$ python3 -q
>>> import numpy as np
>>> np.set_printoptions(precision=2, suppress=True, linewidth=100)
>>> def rd(a):
...     return np.round(a, 2) + 0
... 
>>> J = np.load("dump.npy")
>>> J
array([[  0,   2,  -2],
       [  1,   1,  -7],
       [  3,  -3, -12],
       [ -2,  -8, -10],
       [  1,  -5,  -8],
       [  0,  -1,  -6],
       [  5,   4,  -6],
       [  2,   9, -11],
       [  3,   5, -11],
       [  5,  10, -16],
       [  5,  15, -14],
       [  3,  19, -19],
       [  8,  22, -15],
       [ 11,  19, -14],
       [  9,  24, -15],
       [  5,  20, -15],
       [  6,  16, -17],
       [  4,  16, -20],
       [  5,  11, -19],
       [  6,  12, -23],
       [  9,  13, -19]])
>>> hat = J @ np.linalg.solve(J.T @ J, J.T)
>>> rd(np.linalg.eigvalsh(hat))
array([0., 0., 0., 0., 0., 0., 0., 0., 0., 0., 0., 0., 0., 0., 0., 0., 0., 0., 1., 1., 1.])
>>> np.allclose(hat @ hat, hat)
True
>>> np.linalg.matrix_rank(np.eye(21) - hat)
np.int64(18)
>>> other = np.array([[1, 1, 2, 1, 3, 3, 1, 0],
...     [3, 3, 0, 2, 3, 3, 0, 1],
...     [1, 0, 0, 2, 3, 0, 3, 3],
...     [2, 0, 1, 0, 1, 1, 1, 2],
...     [1, 1, 2, 2, 1, 3, 0, 1],
...     [3, 1, 2, 0, 3, 3, 0, 1],
...     [0, 3, 2, 2, 1, 3, 2, 0],
...     [0, 1, 3, 1, 1, 0, 1, 2]])
>>> F = np.tril(other)
>>> F
array([[1, 0, 0, 0, 0, 0, 0, 0],
       [3, 3, 0, 0, 0, 0, 0, 0],
       [1, 0, 0, 0, 0, 0, 0, 0],
       [2, 0, 1, 0, 0, 0, 0, 0],
       [1, 1, 2, 2, 1, 0, 0, 0],
       [3, 1, 2, 0, 3, 3, 0, 0],
       [0, 3, 2, 2, 1, 3, 2, 0],
       [0, 1, 3, 1, 1, 0, 1, 2]])
>>> # triangular: eigenvalues sit on the diagonal
>>> [int(np.linalg.matrix_rank(np.linalg.matrix_power(F, p))) for p in range(1, 9)]
[7, 6, 6, 6, 6, 6, 6, 6]
>>> np.prod(np.diag(F)), rd(np.linalg.det(F))
(np.int64(0), np.float64(0.0))
